$ python3 -q
>>> import numpy as np
>>> np.set_printoptions(precision=2, suppress=True, linewidth=140)
>>> X = np.array([[-0.5, -0.1, -0.5, -1.9, -0.5],
...     [0.5, 0.4, -2.1, 2.6, -1.1],
...     [-0.6, -1.3, 1.8, 0.5, -0.2],
...     [0.0, 0.7, 2.0, -0.4, -2.1],
...     [1.2, -1.5, -1.3, -0.9, 0.6],
...     [-0.4, 0.6, -0.2, -0.4, -1.6]])
>>> X[:, 1] *= 5
>>> X
array([[-0.5, -0.5, -0.5, -1.9, -0.5],
       [ 0.5,  2. , -2.1,  2.6, -1.1],
       [-0.6, -6.5,  1.8,  0.5, -0.2],
       [ 0. ,  3.5,  2. , -0.4, -2.1],
       [ 1.2, -7.5, -1.3, -0.9,  0.6],
       [-0.4,  3. , -0.2, -0.4, -1.6]])
>>> x = np.array([-1, 2, -3, 0, -3])
>>> h1 = np.maximum(X @ x, 0)
>>> X.T @ h1
array([  0.58,  85.9 , -16.52,  21.67, -49.87])
>>> np.maximum(X @ (3 * x), 0)
array([ 7.5, 39.3,  0. , 21.9,  0. , 35.4])
>>> np.flatnonzero(h1 > 1e-9)
array([0, 1, 3, 5])
>>> np.tanh(X @ x)
array([ 0.99,  1.  , -1.  ,  1.  , -1.  ,  1.  ])
>>> print(h1)
[ 2.5 13.1  0.   7.3  0.  11.8]
>>> M2 = X / np.linalg.norm(X, axis=1, keepdims=True)
>>> gram = M2 @ M2.T
>>> np.argwhere(np.triu(np.abs(gram) > 0.95, 1))
array([], shape=(0, 2), dtype=int64)
>>> print(np.linalg.norm(M2, axis=1))
[1. 1. 1. 1. 1. 1.]
>>> O, Rm = np.linalg.qr(X)
>>> O @ Rm
array([[-0.5, -0.5, -0.5, -1.9, -0.5],
       [ 0.5,  2. , -2.1,  2.6, -1.1],
       [-0.6, -6.5,  1.8,  0.5, -0.2],
       [ 0. ,  3.5,  2. , -0.4, -2.1],
       [ 1.2, -7.5, -1.3, -0.9,  0.6],
       [-0.4,  3. , -0.2, -0.4, -1.6]])
>>> print(round(np.trace(O @ O.T), 2))
5.0
>>> np.allclose(Rm.T @ Rm, X.T @ X)
True
>>> M2 = np.c_[X[:, :3] @ np.array([[3, 3, 4], [4, 3, 8], [7, 3, 6]]), np.array([3, 4, 0, 4, 4, 3])]
>>> M2
array([[ -7. ,  -4.5,  -9. ,   3. ],
       [ -5.2,   1.2,   5.4,   4. ],
       [-15.2, -15.9, -43.6,   0. ],
       [ 28. ,  16.5,  40. ,   4. ],
       [-35.5, -22.8, -63. ,   4. ],
       [  9.4,   7.2,  21.2,   3. ]])
>>> np.round(np.linalg.norm(M2 - X @ np.linalg.lstsq(X, M2)[0], axis=0), 2) + 0
array([0.  , 0.  , 0.  , 0.94])
>>> np.round(np.linalg.lstsq(X, M2[:, 0])[0], 2) + 0
array([3., 4., 7., 0., 0.])
>>> W0 = np.load("a.npy")
>>> W0
array([[1.  , 0.7 , 0.49, 0.34, 0.24, 0.17, 0.12, 0.08, 0.06, 0.04],
       [0.7 , 1.  , 0.7 , 0.49, 0.34, 0.24, 0.17, 0.12, 0.08, 0.06],
       [0.49, 0.7 , 1.  , 0.7 , 0.49, 0.34, 0.24, 0.17, 0.12, 0.08],
       [0.34, 0.49, 0.7 , 1.  , 0.7 , 0.49, 0.34, 0.24, 0.17, 0.12],
       [0.24, 0.34, 0.49, 0.7 , 1.  , 0.7 , 0.49, 0.34, 0.24, 0.17],
       [0.17, 0.24, 0.34, 0.49, 0.7 , 1.  , 0.7 , 0.49, 0.34, 0.24],
       [0.12, 0.17, 0.24, 0.34, 0.49, 0.7 , 1.  , 0.7 , 0.49, 0.34],
       [0.08, 0.12, 0.17, 0.24, 0.34, 0.49, 0.7 , 1.  , 0.7 , 0.49],
       [0.06, 0.08, 0.12, 0.17, 0.24, 0.34, 0.49, 0.7 , 1.  , 0.7 ],
       [0.04, 0.06, 0.08, 0.12, 0.17, 0.24, 0.34, 0.49, 0.7 , 1.  ]])
>>> x = np.ones(10)
>>> for _ in range(4):
...     x = W0 @ x
...     x /= np.linalg.norm(x)
...     print(round(x @ W0 @ x, 2))
... 
4.24
4.25
4.25
4.25
>>> x
array([0.22, 0.28, 0.33, 0.36, 0.37, 0.37, 0.36, 0.33, 0.28, 0.22])
